% ipython --no-banner

In [1]: import numpy as np

In [2]: np.set_printoptions(precision=1, suppress=True, linewidth=120)

In [3]: def rd(a):
   ...:     return np.round(a, 1) + 0
   ...: 

In [4]: feats = np.load("test9.npy")

In [5]: feats
Out[5]: 
array([[0, 0, 0, 0],
       [0, 3, 0, 0],
       [0, 0, 1, 0],
       [0, 0, 0, 0]])

In [6]: rng = np.random.default_rng(27)

In [7]: labels = rng.permutation(4)

In [8]: labels
Out[8]: array([3, 0, 2, 1])

In [9]: A2 = feats[labels][:, labels]

In [10]: np.trace(A2)
Out[10]: np.int64(4)

In [11]: rd(np.sort(np.abs(np.linalg.eigvals(A2))))
Out[11]: array([0., 0., 1., 3.])

In [12]: rd(np.linalg.det(A2)), rd(np.linalg.det(feats[labels]))
Out[12]: (np.float64(0.0), np.float64(0.0))

In [13]: np.allclose(A2, feats)
Out[13]: False

In [14]: np.diag(A2)
Out[14]: array([0, 0, 1, 3])

In [15]: M = np.array([[0, 0, 2, 0], [0, 0, 0, 0], [0, 0, 0, 1], [0, 2, 0, 0]])

In [16]: proj = np.triu(np.array([[3, -2, -3, 1], [-2, -3, -3, -1], [1, -3, -3, -3], [-1, -3, 1, -1]]), 1) + np.eye(4)

In [17]: A2 = proj @ M @ np.linalg.inv(proj)

In [18]: A2
Out[18]: 
array([[  0.,   2.,   8.,  23.],
       [  0.,  -2.,  -6., -23.],
       [  0.,  -6., -18., -59.],
       [  0.,   2.,   6.,  20.]])

In [19]: np.trace(A2), np.trace(M)
Out[19]: (np.float64(0.0), np.int64(0))

In [20]: np.linalg.matrix_rank(A2)
Out[20]: np.int64(3)

In [21]: rd(np.linalg.det(A2))
Out[21]: np.float64(0.0)

In [22]: np.unique(feats.round(6), axis=0).shape
Out[22]: (3, 4)

In [23]: np.allclose(feats[:-1].T @ np.linalg.lstsq(feats[:-1].T, feats[-1])[0], feats[-1])
Out[23]: True

In [24]: labels = rng.permutation(4)

In [25]: labels
Out[25]: array([1, 0, 2, 3])

In [26]: A2 = M[labels][:, labels]

In [27]: np.diag(A2)
Out[27]: array([0, 0, 0, 0])

In [28]: np.allclose(A2, M)
Out[28]: False

In [29]: u = np.array([5, 2, 6])

In [30]: np.cross(M[0, :3], M[2, :3])
Out[30]: array([0, 0, 0])

In [31]: np.convolve(M[0], u)
Out[31]: array([ 0,  0, 10,  4, 12,  0])

In [32]: np.correlate(M[0], M[2], "full")
Out[32]: array([0, 0, 2, 0, 0, 0, 0])

In [33]: np.polyval(u, M[0])
Out[33]: array([ 6,  6, 30,  6])

In [34]: E = np.loadtxt("data.csv", delimiter=",")

In [35]: E
Out[35]: 
array([[7.1, 5. , 9. , 4. , 3. ],
       [9. , 3.1, 4. , 5. , 5. ],
       [1. , 5. , 1.1, 8. , 0. ],
       [8. , 6. , 5. , 2.1, 7. ],
       [7. , 5. , 9. , 4. , 3.1]])

In [36]: labels = rng.permutation(5)

In [37]: labels
Out[37]: array([4, 0, 1, 2, 3])

In [38]: A2 = E[labels][:, labels]

In [39]: A2
Out[39]: 
array([[3.1, 7. , 5. , 9. , 4. ],
       [3. , 7.1, 5. , 9. , 4. ],
       [5. , 9. , 3.1, 4. , 5. ],
       [0. , 1. , 5. , 1.1, 8. ],
       [7. , 8. , 6. , 5. , 2.1]])

In [40]: np.allclose(A2, E)
Out[40]: False

In [41]: u = np.array([2, 1])

In [42]: rd(np.cross(E[4, :3], E[1, :3]))
Out[42]: array([ -7.9,  53. , -23.3])

In [43]: np.convolve(E[4], u)
Out[43]: array([14. , 17. , 23. , 17. , 10.2,  3.1])

In [44]: mat = np.loadtxt("w.csv", delimiter=",")

In [45]: mat
Out[45]: 
array([[ -4., -10.,   8.,   8.],
       [  4.,  10.,  -8.,  -8.],
       [  4.,  10.,  -8.,  -8.],
       [  2.,   5.,  -4.,  -4.]])

In [46]: # rows 1 and 2 are equal

In [47]: U, s, VT = np.linalg.svd(mat)

In [48]: np.argmax(s[:-1] / (s[1:] + 1e-6)) + 1
Out[48]: np.int64(1)

In [49]: rd(s)
Out[49]: array([28.2,  0. ,  0. ,  0. ])

In [50]: A2 = U[:, :1] @ np.diag(s[:1]) @ VT[:1]

In [51]: rd(np.abs(mat - A2).max())
Out[51]: np.float64(0.0)

In [52]: rd(A2)
Out[52]: 
array([[ -4., -10.,   8.,   8.],
       [  4.,  10.,  -8.,  -8.],
       [  4.,  10.,  -8.,  -8.],
       [  2.,   5.,  -4.,  -4.]])

In [53]: rd(np.linalg.norm(mat - A2) / np.linalg.norm(mat))
Out[53]: np.float64(0.0)

In [54]: rd(A2 @ np.linalg.pinv(A2) @ A2)
Out[54]: 
array([[ -4., -10.,   8.,   8.],
       [  4.,  10.,  -8.,  -8.],
       [  4.,  10.,  -8.,  -8.],
       [  2.,   5.,  -4.,  -4.]])

In [55]: rd(np.sort(np.abs(np.linalg.eigvals(mat))))
Out[55]: array([0., 0., 0., 6.])

In [56]: rd(np.linalg.matrix_power(mat, 3))
Out[56]: 
array([[-144., -360.,  288.,  288.],
       [ 144.,  360., -288., -288.],
       [ 144.,  360., -288., -288.],
       [  72.,  180., -144., -144.]])

In [57]: (mat + mat.T) / 2
Out[57]: 
array([[-4. , -3. ,  6. ,  5. ],
       [-3. , 10. ,  1. , -1.5],
       [ 6. ,  1. , -8. , -6. ],
       [ 5. , -1.5, -6. , -4. ]])

In [58]: np.allclose(mat @ mat.T, mat.T @ mat)
Out[58]: False

In [59]: mat @ mat
Out[59]: 
array([[ 24.,  60., -48., -48.],
       [-24., -60.,  48.,  48.],
       [-24., -60.,  48.,  48.],
       [-12., -30.,  24.,  24.]])

In [60]: (mat - mat.T) / 2
Out[60]: 
array([[ 0. , -7. ,  2. ,  3. ],
       [ 7. ,  0. , -9. , -6.5],
       [-2. ,  9. ,  0. , -2. ],
       [-3. ,  6.5,  2. ,  0. ]])

In [61]: np.allclose(mat, mat.T)
Out[61]: False

In [62]: rd(np.linalg.det(mat))
Out[62]: np.float64(0.0)

In [63]: F = np.load("sample1.npy")

In [64]: rd(F)
Out[64]: 
array([[ 0.1, -0.1,  0.2,  0.1],
       [-0.1,  0.1, -0.2, -0.1],
       [ 0.2, -0.2,  0.8,  0.2],
       [ 0.1, -0.1,  0.2,  0.1]])

In [65]: # symmetric, so the eigenvalues are real

In [66]: vec = np.array([-1, -2, 1, -1])

In [67]: (vec - F @ vec) @ (F @ vec)
Out[67]: np.float64(0.0)

In [68]: np.trace(F)
Out[68]: np.float64(1.0)

In [69]: blk = np.stack([F, 2 * F, F[::-1]])

In [70]: rd(np.einsum("bij,cij->bc", blk, blk))
Out[70]: 
array([[ 1. ,  2. , -0.3],
       [ 2. ,  4. , -0.7],
       [-0.3, -0.7,  1. ]])

In [71]: rd(np.linalg.det(blk))
Out[71]: array([0., 0., 0.])

In [72]: np.linalg.matrix_rank(blk.reshape(3, -1))
Out[72]: np.int64(2)

In [73]: np.linalg.matrix_rank(blk)
Out[73]: array([1, 1, 1])

In [74]: w, evecs = np.linalg.eigh(F)

In [75]: vec = np.array([-1, -1, 4, -2])

In [76]: (np.sign(evecs[:, -1].round(6)) == np.sign(evecs[0, -1].round(6))).astype(int)
Out[76]: array([1, 0, 1, 1])
